% python3 -q
>>> import numpy as np
>>> np.set_printoptions(precision=3, suppress=True, linewidth=140)
>>> arr = np.loadtxt("mat.csv", delimiter=",")
>>> print(arr)
[[ 0.012  0.023 -0.022  0.024]
 [ 6.012  1.987  6.005  6.009]]
>>> u, g = arr[1], arr[0]
>>> print(np.round(u @ u, 3))
112.26
>>> p = (u @ g) / (u @ u) * u
>>> print(np.round((g - p) @ u, 3))
-0.0
>>> print(np.linalg.matrix_rank(np.outer(u, g)))
1
>>> print(round(np.linalg.norm(u + g) ** 2 + np.linalg.norm(u - g) ** 2, 3))
224.524
>>> x0 = np.array([-1, 2, -2, 1])
>>> print(arr @ np.eye(4)[1])
[0.023 1.987]
>>> print(np.linalg.norm(arr @ x0) <= np.linalg.norm(arr, 2) * np.linalg.norm(x0) + 1e-9)
True
>>> print((arr * x0).sum(axis=1))
[ 0.102 -8.039]
>>> print(arr @ x0)
[ 0.102 -8.039]
>>> print(arr * x0)
[[ -0.012   0.046   0.044   0.024]
 [ -6.012   3.974 -12.01    6.009]]
>>> cov = arr.T @ arr
>>> print(np.allclose(cov, cov.T))
True
>>> print(np.linalg.svd(arr, compute_uv=False) ** 2)
[112.261   0.002]
>>> print(np.linalg.matrix_rank(cov))
2
>>> print(np.round(np.linalg.eigvalsh(cov)[::-1], 3) + 0)
[112.261   0.002   0.      0.   ]
>>> J = np.load("out14.npy")
>>> print(J)
[[ 1  0  0  0]
 [ 1  0 -1  1]
 [ 2  0  0  0]
 [ 2  2  0  0]]
>>> print(J.reshape(-1, 2))
[[ 1  0]
 [ 0  0]
 [ 1  0]
 [-1  1]
 [ 2  0]
 [ 0  0]
 [ 2  2]
 [ 0  0]]
>>> print(J.reshape(2, -1))
[[ 1  0  0  0  1  0 -1  1]
 [ 2  0  0  0  2  2  0  0]]
>>> print(J.ravel(order="F"))
[ 1  1  2  2  0  0  0  2  0 -1  0  0  0  1  0  0]
>>> blk = J.reshape(4, 2, -1)
>>> print(np.swapaxes(blk, 1, 2)[2])
[[2 0]
 [0 0]]
>>> print(np.einsum("ihd,ihd->ih", blk, blk))
[[1 0]
 [1 2]
 [4 0]
 [8 0]]
>>> print(blk.transpose(1, 0, 2))
[[[ 1  0]
  [ 1  0]
  [ 2  0]
  [ 2  2]]

 [[ 0  0]
  [-1  1]
  [ 0  0]
  [ 0  0]]]
>>> print(blk.shape)
(4, 2, 2)
>>> print(blk.sum(axis=1))
[[1 0]
 [0 1]
 [2 0]
 [2 2]]
>>> mat = np.load("arr.npy")
>>> print(mat)
[[-5.575 -0.722  0.166]
 [-3.534 -3.541 -4.378]
 [-3.528 -7.031 -3.904]
 [-2.643 -0.994  1.874]
 [ 1.195 -0.34  -0.77 ]
 [-1.141  5.328  2.124]
 [-2.424 11.3   -5.084]
 [ 1.342 -6.896 -7.05 ]
 [ 2.066  3.933  2.623]
 [ 0.86   6.685  4.776]
 [-4.18  -7.371 -0.065]]
>>> C = mat[[2, 3]].astype(float)
>>> for _ in range(6):
...     z = np.linalg.norm(mat[:, None] - C, axis=-1).argmin(axis=1)
...     C = np.array([mat[z == j].mean(axis=0) for j in range(2)])
... 
>>> print(z)
[1 0 0 1 1 1 1 0 1 1 0]
>>> print(C[1] - C[0])
[1.38  9.808 4.665]
>>> print(C)
[[-2.475 -6.21  -3.849]
 [-1.095  3.599  0.816]]
>>> m1 = np.load("sample4.npy")
>>> print(m1)
[[-0.8    1.7    0.3  ]
 [-0.914  1.536 -0.339]
 [ 0.3    0.6    1.1  ]]
>>> print(round(np.log10(np.linalg.cond(m1))))
2
>>> print(np.linalg.matrix_rank(m1, rtol=0.1))
2
>>> print(np.abs(np.linalg.svd(m1)[2][-1]))
[0.804 0.42  0.422]
>>> rng = np.random.default_rng(542)
>>> z = rng.permutation(3)
>>> print(z)
[2 1 0]
>>> B = m1[z][:, z]
>>> print(np.diag(B))
[ 1.1    1.536 -0.8  ]
>>> print(np.round(np.linalg.det(B), 3), round(np.linalg.det(m1[z]), 3))
-0.281 0.281
>>> print(np.allclose(B, m1))
False
>>> print(np.trace(B))
1.836
>>> Uu, sig, Vt = np.linalg.svd(arr)
>>> print(sig)
[10.595  0.04 ]
>>> print(np.argmax(sig[:-1] / (sig[1:] + 1e-6)) + 1)
1
>>> B = Uu[:, :1] @ np.diag(sig[:1]) @ Vt[:1]
>>> print(np.linalg.matrix_rank(arr, rtol=0.05))
1
>>> print(round(float(np.linalg.norm(arr - B, 2)), 3), round(sig[1], 3))
0.04 0.04
>>> print(np.round(np.linalg.norm(arr - B) / np.linalg.norm(arr), 3))
0.004
>>> print(B)
[[0.007 0.002 0.007 0.007]
 [6.012 1.987 6.005 6.009]]
>>> print(round(np.abs(arr - B).max(), 3))
0.029
>>> print(np.argsort(-np.linalg.norm(B, axis=0).round(6), kind="stable")[:3])
[0 3 2]
>>> print(round(np.linalg.norm(B, 2) / np.linalg.norm(B), 3))
1.0
>>> print([round(float(x), 3) for x in np.linalg.svd(B, compute_uv=False)[:3]])
[10.595, 0.0]
>>> M = np.load("m.npy")
>>> print(M)
[[-0.592 -1.238  1.018 -0.339]
 [ 0.2    2.2    0.1    0.6  ]
 [-0.6   -1.2    0.5   -1.   ]]
>>> B = M / np.linalg.norm(M, axis=1, keepdims=True)
>>> cov = B @ B.T
>>> print(np.round(np.degrees(np.arccos(np.clip(cov[0, 1], -1, 1))), 3))
137.519
>>> print((np.abs(cov) > 0.9).astype(int))
[[1 0 0]
 [0 1 0]
 [0 0 1]]
>>> B = M + rng.integers(-2, 3, (3, 1)) @ rng.integers(-2, 3, (1, 4))
>>> print(B)
[[-2.592 -5.238  3.018 -0.339]
 [ 0.2    2.2    0.1    0.6  ]
 [ 1.4    2.8   -1.5   -1.   ]]
>>> print(np.round(np.linalg.svd(B - M, compute_uv=False), 3) + 0)
[6.928 0.    0.   ]
>>> print(np.linalg.matrix_rank(B - M, tol=1e-8))
1
>>> print(np.abs(B - M).sum(axis=1))
[8. 0. 8.]
>>> feats = np.load("test2.npy")
>>> print(feats)
[[ 1 -2  4]
 [ 1 -1  1]
 [ 1  0  0]
 [ 1  1  1]]
>>> B = feats + rng.integers(-2, 3, (4, 1)) @ rng.integers(-2, 3, (1, 3))
>>> print(B)
[[ 1 -6  6]
 [ 1  1  0]
 [ 1  4 -2]
 [ 1  3  0]]
>>> print(np.round(np.linalg.svd(B - feats, compute_uv=False), 3) + 0)
[7.071 0.    0.   ]
>>> print(np.linalg.matrix_rank(B - feats, tol=1e-8))
1
>>> W = np.array([[2, 4, 5, 5, 5], [0, 1, 0, 5, 2], [2, 4, 4, 5, 1]])
>>> b = np.array([-2, 4, -8, -9, 0])
>>> act = np.maximum(feats @ W + b, 0)
>>> print(np.linalg.matrix_rank(act))
4
>>> print((act > 0).astype(int))
[[1 1 1 1 1]
 [1 1 1 0 1]
 [0 1 0 0 1]
 [1 1 1 1 1]]
>>> C = np.array([[2, 3, 0], [2, 1, 0], [5, 0, 3], [0, 4, 2], [1, 1, 5]])
>>> print(act @ C)
[[130  75  76]
 [ 35  21  23]
 [ 21  13  25]
 [ 43  51  55]]
>>> print(W @ C)
[[42 35 50]
 [ 4 23 20]
 [33 31 27]]
>>> x0 = np.array([0, 2, 0])
>>> rhs = feats @ x0
>>> print(np.round(np.linalg.lstsq(feats, rhs)[0], 3) + 0)
[0. 2. 0.]
>>> print(rhs)
[-4 -2  0  2]
>>> print(np.round(np.linalg.pinv(feats) @ feats, 3) + 0)
[[1. 0. 0.]
 [0. 1. 0.]
 [0. 0. 1.]]
>>> rhs = rhs + 0.3 * rng.normal(size=4)
>>> print(rhs)
[-4.389 -2.081  0.449  2.331]
>>> b, *_ = np.linalg.lstsq(feats, rhs)
>>> print(b.round())
[ 0.  2. -0.]
>>> print(round(float(np.linalg.norm(rhs - feats @ b)), 3))
0.195
>>> print(b)
[ 0.319  2.162 -0.107]
>>> print(np.round(feats.T @ (rhs - feats @ b), 3) + 0)
[0. 0. 0.]
>>> print([round(float(np.linalg.norm(np.linalg.solve(feats.T @ feats + lam * np.eye(3), feats.T @ rhs))), 2) for lam in (0, 1, 10, 100)])
[2.19, 1.65, 0.75, 0.18]
>>> F = np.load("run6.npy")
>>> print(F)
[[ -1  -4]
 [ -4 -16]]
>>> Uu, sig, Vt = np.linalg.svd(F)
>>> V = Vt[:(sig > 1e-8).sum()]
>>> x0 = F[0] + 4 * F[1] + rng.integers(2) * np.eye(2)[0]
>>> print(x0)
[-17. -68.]
>>> print(np.allclose(V.T @ V @ x0, x0))
True
>>> print(np.diag(V.T @ V))
[0.059 0.941]
>>> print(V.T @ V)
[[0.059 0.235]
 [0.235 0.941]]
>>> print(round(float(np.linalg.norm(x0 - V.T @ V @ x0)), 3))
0.0
